>>> import numpy as np
>>> np.set_printoptions(precision=2, suppress=True, linewidth=160)
>>> A = np.load("data.npy")
>>> A
array([[ 0.87,  0.  , -0.5 ,  0.  ],
       [ 0.  ,  1.  ,  0.  ,  0.  ],
       [ 0.5 ,  0.  ,  0.87,  0.  ],
       [ 0.  ,  0.  ,  0.  ,  1.  ]])
>>> B = np.linalg.inv(A)
>>> round(float(np.linalg.det(A) * np.linalg.det(B)), 2)
1.0
>>> print(np.linalg.det(A) * B)
[[ 0.87  0.    0.5   0.  ]
 [ 0.    1.    0.    0.  ]
 [-0.5   0.    0.87  0.  ]
 [ 0.    0.    0.    1.  ]]
>>> np.round(np.linalg.cond(A), 2)
np.float64(1.0)
>>> np.allclose(B, A.T)
True
>>> np.linalg.svd(A, compute_uv=False)
array([1., 1., 1., 1.])
>>> np.linalg.pinv(A)
array([[ 0.87,  0.  ,  0.5 ,  0.  ],
       [ 0.  ,  1.  ,  0.  ,  0.  ],
       [-0.5 ,  0.  ,  0.87,  0.  ],
       [ 0.  ,  0.  ,  0.  ,  1.  ]])
>>> O = A.astype(float).copy()
>>> for j in range(4):
...     O[:, j] -= O[:, :j] @ (O[:, :j].T @ O[:, j])
...     O[:, j] /= np.linalg.norm(O[:, j])
... 
>>> np.round(O.T @ O, 2) + 0
array([[1., 0., 0., 0.],
       [0., 1., 0., 0.],
       [0., 0., 1., 0.],
       [0., 0., 0., 1.]])
>>> print(O)
[[ 0.87  0.   -0.5   0.  ]
 [ 0.    1.    0.    0.  ]
 [ 0.5   0.    0.87  0.  ]
 [ 0.    0.    0.    1.  ]]
>>> W0 = np.load("arr.npy")
>>> W0
array([[-1, -1,  2],
       [ 1,  1,  2],
       [ 2, -2, -2]])
>>> B = np.array([[-1, 5, -1], [2, 3, -4], [4, 3, 0]])
>>> W0 @ B
array([[  7,  -2,   5],
       [  9,  14,  -5],
       [-14,  -2,   6]])
>>> np.einsum("ij,ij->i", W0, W0)
array([ 6,  6, 12])
>>> np.einsum("ij->j", W0)
array([ 2, -2,  2])
>>> np.linalg.matrix_rank(np.vstack([W0, B.T]))
np.int64(3)
>>> B = W0 / np.sqrt((W0 ** 2).mean(axis=1, keepdims=True))
>>> W0 - W0.mean(axis=1, keepdims=True)
array([[-1.  , -1.  ,  2.  ],
       [-0.33, -0.33,  0.67],
       [ 2.67, -1.33, -1.33]])
>>> np.linalg.norm(B, axis=1)
array([1.73, 1.73, 1.73])
>>> vec = np.array([-9, 5, -6])
>>> h = np.maximum(W0 @ vec, 0)
>>> W0.T @ h
array([0, 0, 0])
>>> h
array([0, 0, 0])
>>> W0 * (h > 1e-9)[:, None]
array([[0, 0, 0],
       [0, 0, 0],
       [0, 0, 0]])
>>> E = np.loadtxt("block5.csv", delimiter=",")
>>> E.round(2) + 0
array([[ 3.75,  7.25, 24.61, 22.65],
       [ 2.25,  3.22, 16.65, 14.97],
       [ 1.63,  1.77, 13.39, 11.86],
       [ 1.61,  1.73, 13.29, 11.77],
       [ 1.61,  1.73, 13.29, 11.76],
       [ 0.43, -0.46,  7.29,  6.11],
       [ 0.19, -0.78,  6.04,  4.95],
       [-0.18, -1.15,  3.97,  3.08],
       [-0.22, -1.17,  3.76,  2.88],
       [-0.26, -1.2 ,  3.51,  2.66],
       [-0.47, -0.79,  0.77,  0.39],
       [-0.22, -0.26,  0.16,  0.04],
       [-0.14, -0.15,  0.09,  0.01],
       [ 0.37,  0.29, -0.12,  0.04],
       [ 2.77,  0.  , -0.51,  0.27],
       [ 3.42, -0.47, -0.74,  0.16],
       [ 7.42, -5.86, -3.67, -2.18],
       [ 8.44, -7.78, -4.81, -3.2 ],
       [ 8.95, -8.82, -5.44, -3.77]])
>>> r0 = np.array([0, 0, 2, 2])
>>> B = A + np.outer(r0, np.eye(4)[2])
>>> round(float(np.linalg.det(B) / np.linalg.det(A)), 2), round(1 + np.linalg.solve(A, r0)[2], 2)
(2.73, np.float64(2.73))
>>> np.linalg.matrix_rank(np.linalg.inv(B) - np.linalg.inv(A), tol=1e-8)
np.int64(1)
>>> r = np.linalg.matrix_rank(E)
>>> r
np.int64(3)
>>> N = np.linalg.svd(E)[2][r:].T
>>> np.round(E @ N, 2) + 0
array([[0.],
       [0.],
       [0.],
       [0.],
       [0.],
       [0.],
       [0.],
       [0.],
       [0.],
       [0.],
       [0.],
       [0.],
       [0.],
       [0.],
       [0.],
       [0.],
       [0.],
       [0.],
       [0.]])
>>> N[:, 0] / N[np.abs(N[:, 0]).round(6).argmax(), 0]
array([-0.25, -0.17, -0.83,  1.  ])
>>> [int(np.linalg.matrix_rank(E[:, :j + 1])) for j in range(4)]
[1, 2, 3, 3]
>>> N.shape
(4, 1)
>>> [int(np.linalg.matrix_rank(E[:i])) for i in range(1, len(E) + 1)]
[1, 2, 3, 3, 3, 3, 3, 3, 3, 3, 3, 3, 3, 3, 3, 3, 3, 3, 3]
>>> [int(np.linalg.matrix_rank(np.delete(E, i, axis=0))) for i in range(19)]
[3, 3, 3, 3, 3, 3, 3, 3, 3, 3, 3, 3, 3, 3, 3, 3, 3, 3, 3]
>>> np.linalg.matrix_rank(E.T @ E), np.linalg.matrix_rank(E @ E.T)
(np.int64(3), np.int64(3))
>>> r0 = np.array([2, -2, 3, 2, -3])
>>> F = np.array([np.roll(r0, i) for i in range(5)])
>>> F
array([[ 2, -2,  3,  2, -3],
       [-3,  2, -2,  3,  2],
       [ 2, -3,  2, -2,  3],
       [ 3,  2, -3,  2, -2],
       [-2,  3,  2, -3,  2]])
>>> (F @ F)[0]
array([ 28, -22,   4,   5, -11])
>>> np.fft.fft(F[0])
array([ 2.  +0.j  , -3.59-1.54j,  7.59+0.36j,  7.59-0.36j, -3.59+1.54j])
>>> np.allclose(F @ F.T, F.T @ F)
True
>>> F @ np.ones(5)
array([2., 2., 2., 2., 2.])
>>> np.linalg.matrix_power(F, 2)
array([[ 28, -22,   4,   5, -11],
       [-11,  28, -22,   4,   5],
       [  5, -11,  28, -22,   4],
       [  4,   5, -11,  28, -22],
       [-22,   4,   5, -11,  28]])
>>> round(float(np.linalg.det(F)), 2)
1762.0
>>> (F - F.T) / 2
array([[ 0. ,  0.5,  0.5, -0.5, -0.5],
       [-0.5,  0. ,  0.5,  0.5, -0.5],
       [-0.5, -0.5,  0. ,  0.5,  0.5],
       [ 0.5, -0.5, -0.5,  0. ,  0.5],
       [ 0.5,  0.5, -0.5, -0.5,  0. ]])
>>> print(F @ F)
[[ 28 -22   4   5 -11]
 [-11  28 -22   4   5]
 [  5 -11  28 -22   4]
 [  4   5 -11  28 -22]
 [-22   4   5 -11  28]]
>>> print(np.allclose(F, F.T))
False
>>> np.allclose(F @ F.T, F.T @ F)
True
>>> ang = np.radians(36)
>>> Rm = np.eye(5)
>>> Rm[0, 0] = Rm[2, 2] = np.cos(ang)
>>> Rm[0, 2], Rm[2, 0] = -np.sin(ang), np.sin(ang)
>>> Rm
array([[ 0.81,  0.  , -0.59,  0.  ,  0.  ],
       [ 0.  ,  1.  ,  0.  ,  0.  ,  0.  ],
       [ 0.59,  0.  ,  0.81,  0.  ,  0.  ],
       [ 0.  ,  0.  ,  0.  ,  1.  ,  0.  ],
       [ 0.  ,  0.  ,  0.  ,  0.  ,  1.  ]])
>>> B = F @ Rm.T
>>> round(np.linalg.det(Rm), 2), round(float(np.trace(Rm)), 2)
(np.float64(1.0), 4.62)
>>> print(np.allclose(np.linalg.norm(F, axis=1), np.linalg.norm(B, axis=1)))
True
>>> np.abs(B - F).max(axis=0)
array([2.15, 0.  , 2.34, 0.  , 0.  ])
>>> feats = np.load("dump.npy")
>>> feats
array([[ 8.14, -6.05,  2.07, -0.16, -4.17],
       [ 3.97, -3.05,  1.04,  0.  , -2.16],
       [ 6.1 , -3.3 ,  3.  , -3.09,  0.  ]])
>>> B = feats / np.linalg.norm(feats, axis=1, keepdims=True)
>>> C2 = B @ B.T
>>> np.argwhere(np.triu(np.abs(C2) > 0.95, 1))
array([[0, 1]])
>>> (np.abs(C2) > 0.9).astype(int)
array([[1, 1, 0],
       [1, 1, 0],
       [0, 0, 1]])
>>> round(np.degrees(np.arccos(np.clip(C2[0, 2], -1, 1))), 2)
np.float64(33.11)
>>> np.linalg.cond(feats) > 100
np.True_
>>> round(float(np.linalg.norm(feats, 2) / np.linalg.norm(feats)), 2)
0.97
>>> np.argsort(-np.linalg.norm(feats, axis=0).round(6), kind="stable")[:3]
array([0, 1, 4])
>>> vec = np.array([-2, 2, -2, -1, 3])
>>> (feats @ vec).argmax()
np.int64(2)
>>> (feats * vec).sum(axis=1)
array([-44.87, -22.6 , -21.71])
>>> np.sign((feats @ vec).round(6))
array([-1., -1., -1.])
>>> feats @ np.eye(5)[1]
array([-6.05, -3.05, -3.3 ])
>>> feats @ np.ones(5)
array([-0.17, -0.2 ,  2.71])
>>> np.einsum("ij,j->i", feats, vec)
array([-44.87, -22.6 , -21.71])
>>> feats * vec
array([[-16.28, -12.1 ,  -4.14,   0.16, -12.51],
       [ -7.94,  -6.1 ,  -2.08,  -0.  ,  -6.48],
       [-12.2 ,  -6.6 ,  -6.  ,   3.09,   0.  ]])
>>> B = np.array([[2, -3], [-2, 2], [-4, 3], [1, -3], [3, 3]])
>>> np.einsum("ik,kj->ij", feats, B)
array([[  7.43, -42.34],
       [  3.4 , -21.37],
       [  3.71,  -6.63]])
>>> np.einsum("ik,kj->ji", feats, B)
array([[  7.43,   3.4 ,   3.71],
       [-42.34, -21.37,  -6.63]])
>>> M = np.load("w.npy")
>>> M
array([[3, 2, 2, 3, 0],
       [2, 3, 2, 2, 3],
       [2, 2, 3, 2, 2],
       [3, 2, 2, 3, 2],
       [0, 3, 2, 2, 3]])
>>> # symmetric, so the eigenvalues are real
>>> hat = np.triu(np.array([[3, 2, 3, 0, 3],
...     [-2, -1, 0, -3, 0],
...     [-2, 3, -1, 1, 1],
...     [-2, 3, 2, -1, -3],
...     [3, 1, -2, 3, -1]]), 1) + np.eye(5)
>>> B = hat @ M @ np.linalg.inv(hat)
>>> print(np.linalg.matrix_rank(B))
5
>>> print(hat @ M - M @ hat)
[[ 10.  15.  10.  20.  19.]
 [ -9. -10. -12.  -2.  -8.]
 [  3.   1.  -2.   8.   2.]
 [  0. -15. -15.  -2. -11.]
 [  0.   0.   0.   7.   4.]]
>>> np.round(np.poly(B), 2) + 0
array([  1., -15.,  44.,   0., -60.,  28.])
>>> np.trace(B), np.trace(M)
(np.float64(15.0), np.int64(15))
>>> ev, vecs = np.linalg.eigh(M)
>>> print(np.linalg.eigvalsh(M @ M))
[  0.34   1.19   1.34  11.66 122.47]
>>> np.linalg.eigvalsh(M + -3 * np.eye(5))
array([-4.16, -2.41, -1.91,  0.41,  8.07])
>>> (ev > 1e-8).sum(), (ev < -1e-8).sum()
(np.int64(4), np.int64(1))
>>> ev
array([-1.16,  0.59,  1.09,  3.41, 11.07])
>>> np.abs(vecs[:, -1]).round(6).argmax()
np.int64(1)
>>> print(np.linalg.svd(M, compute_uv=False))
[11.07  3.41  1.16  1.09  0.59]
>>> np.abs(vecs[:, -1])
array([0.41, 0.48, 0.44, 0.48, 0.41])
>>> ev, vecs = np.linalg.eig(M)
>>> print(np.sort(np.linalg.eigvals(M.T)))
[-1.16  0.59  1.09  3.41 11.07]
>>> round(float(np.prod(ev)), 2)
-28.0
>>> np.sort(np.linalg.eigvals(M @ M))
array([  0.34,   1.19,   1.34,  11.66, 122.47])
>>> B = np.array([[0], [2], [1]])
>>> cent = np.array([[-6, -8, 3]])
>>> m1 = B @ cent
>>> m1
array([[  0,   0,   0],
       [-12, -16,   6],
       [ -6,  -8,   3]])
>>> U, s, vt = np.linalg.svd(m1)
>>> vecs = vt[:(s > 1e-8).sum()]
>>> rng = np.random.default_rng(775)
>>> vec = m1[2] + -1 * m1[1] + rng.integers(2) * np.eye(3)[1]
>>> print(vec)
[ 6.  9. -3.]
>>> print(np.allclose(vecs.T @ vecs @ vec, vec))
False
>>> np.linalg.matrix_rank(np.vstack([m1, vec]))
np.int64(2)
>>> np.diag(vecs.T @ vecs)
array([0.33, 0.59, 0.08])
>>> np.round(np.linalg.norm(vec - vecs.T @ vecs @ vec), 2)
np.float64(0.64)
>>> data = np.loadtxt("sample14.csv", delimiter=",")
>>> data
array([[ 0.3 , -0.5 , -0.54],
       [-0.4 ,  1.3 ,  0.87],
       [-0.3 ,  0.3 ,  0.6 ],
       [-1.  , -1.7 ,  1.99],
       [ 1.9 ,  0.7 , -3.73],
       [ 0.9 ,  1.  , -1.89],
       [ 1.  ,  0.7 , -1.97],
       [ 1.3 , -1.  , -2.68],
       [ 0.6 ,  0.2 , -1.2 ],
       [-0.1 , -0.3 ,  0.26],
       [-0.7 , -2.  ,  1.45],
       [-0.3 ,  0.1 ,  0.58],
       [ 0.5 ,  0.4 , -1.  ],
       [ 0.8 , -0.3 , -1.58],
       [ 0.1 , -0.1 , -0.14],
       [-0.5 , -0.3 ,  1.01],
       [ 0.3 , -1.6 , -0.61],
       [-0.8 ,  0.4 ,  1.59],
       [-0.8 ,  0.5 ,  1.58],
       [ 1.2 , -1.7 , -2.34],
       [ 0.8 ,  0.4 , -1.62],
       [-0.3 ,  1.1 ,  0.66]])
>>> z = data[:, 1] > np.median(data[:, 1])
>>> r0 = data[z].mean(axis=0) - data[~z].mean(axis=0)
>>> np.argsort(-np.abs(r0).round(6), kind="stable")
array([1, 2, 0])
>>> ((data - data.mean(axis=0)) @ r0 > 0).astype(int)
array([0, 1, 1, 0, 1, 1, 1, 0, 1, 0, 0, 0, 1, 1, 0, 0, 0, 0, 1, 0, 1, 1])
>>> O, vecs = np.linalg.qr(data[:, :2])[0], np.linalg.qr(data[:, 2:])[0]
>>> s = np.linalg.svd(O.T @ vecs, compute_uv=False)
>>> print((s > 0.9).sum())
1
>>> round(float(np.linalg.norm(O @ O.T - vecs @ vecs.T, 2)), 2)
1.0
>>> C2 = np.cov(data, rowvar=False)
>>> round(np.corrcoef(data[:, 1], data[:, 2])[0, 1], 2)
np.float64(-0.09)
>>> C2
array([[ 0.63,  0.07, -1.26],
       [ 0.07,  0.92, -0.14],
       [-1.26, -0.14,  2.52]])
>>> Xs = data - data.mean(axis=0)
>>> vecs = np.linalg.svd(Xs)[2][:2]
>>> B = Xs - Xs @ vecs.T @ vecs
>>> (Xs @ vecs.T).std(axis=0)
array([1.74, 0.93])
>>> np.round(np.cov(Xs @ vecs.T, rowvar=False), 2) + 0
array([[3.16, 0.  ],
       [0.  , 0.91]])
>>> np.round(B.std(axis=0), 2) + 0
array([0.02, 0.  , 0.01])
